% ipython --no-banner

In [1]: import numpy as np

In [2]: import numpy.linalg as la

In [3]: np.set_printoptions(suppress=True, linewidth=160)

In [4]: def rd(a):
   ...:     return np.round(a, 3) + 0
   ...: 

In [5]: rng = np.random.default_rng(108518)

In [6]: theta = rng.uniform(0, 2 * np.pi, 23)

In [7]: q, _ = la.qr(np.array([[0.0, 1.4], [0.5, 2.2], [-0.1, 0.8]]))

In [8]: mat = 3 * np.c_[np.cos(theta), np.sin(theta)] @ q.T

In [9]: rd(mat)
Out[9]: 
array([[-2.086, -1.502, -1.547],
       [ 2.128, -0.643,  2.014],
       [-2.258, -0.618, -1.876],
       [ 2.248,  0.025,  1.986],
       [ 0.633, -2.717,  1.104],
       [-0.765,  2.638, -1.206],
       [ 2.174,  1.196,  1.686],
       [-1.591,  1.823, -1.773],
       [-1.596,  1.816, -1.777],
       [ 0.287, -2.869,  0.828],
       [ 0.999, -2.47 ,  1.379],
       [-2.264, -0.322, -1.941],
       [ 1.558,  2.401,  0.9  ],
       [-1.753, -2.162, -1.12 ],
       [-1.907,  1.263, -1.941],
       [ 0.883,  2.86 ,  0.21 ],
       [ 0.779, -2.63 ,  1.216],
       [-2.064,  0.86 , -2.   ],
       [-2.263, -0.251, -1.954],
       [ 1.257,  2.662,  0.581],
       [-2.264, -0.314, -1.943],
       [-0.823, -2.881, -0.153],
       [ 2.265,  0.335,  1.939]])

In [10]: lab = mat[:, 0] > np.median(mat[:, 0])

In [11]: f = mat[lab].mean(axis=0) - mat[~lab].mean(axis=0)

In [12]: print(lab.astype(int))
[0 1 0 1 1 0 1 0 0 1 1 0 1 0 0 1 1 0 0 1 0 0 1]

In [13]: rd(f)
Out[13]: array([ 3.186, -0.198,  2.861])

In [14]: print(np.argsort(-np.abs(f).round(6), kind="stable"))
[0 2 1]

In [15]: ((mat - mat.mean(axis=0)) @ f > 0).astype(int)
Out[15]: array([0, 1, 0, 1, 1, 0, 1, 0, 0, 1, 1, 0, 1, 0, 0, 1, 1, 0, 0, 1, 0, 0, 1])

In [16]: M = np.array([[3, 0, -8, 4, 2], [6, -3, -1, -8, 1], [33, -15, -13, -36, 7]])

In [17]: # null space of dimension 3

In [18]: rk = la.matrix_rank(M)

In [19]: rk
Out[19]: np.int64(2)

In [20]: N = la.svd(M)[2][rk:].T

In [21]: N.shape
Out[21]: (5, 3)

In [22]: [int(la.matrix_rank(M[:i])) for i in range(1, len(M) + 1)]
Out[22]: [1, 2, 2]

In [23]: np.allclose(M @ N, 0)
Out[23]: True

In [24]: [int(la.matrix_rank(M[:, :j + 1])) for j in range(5)]
Out[24]: [1, 2, 2, 2, 2]
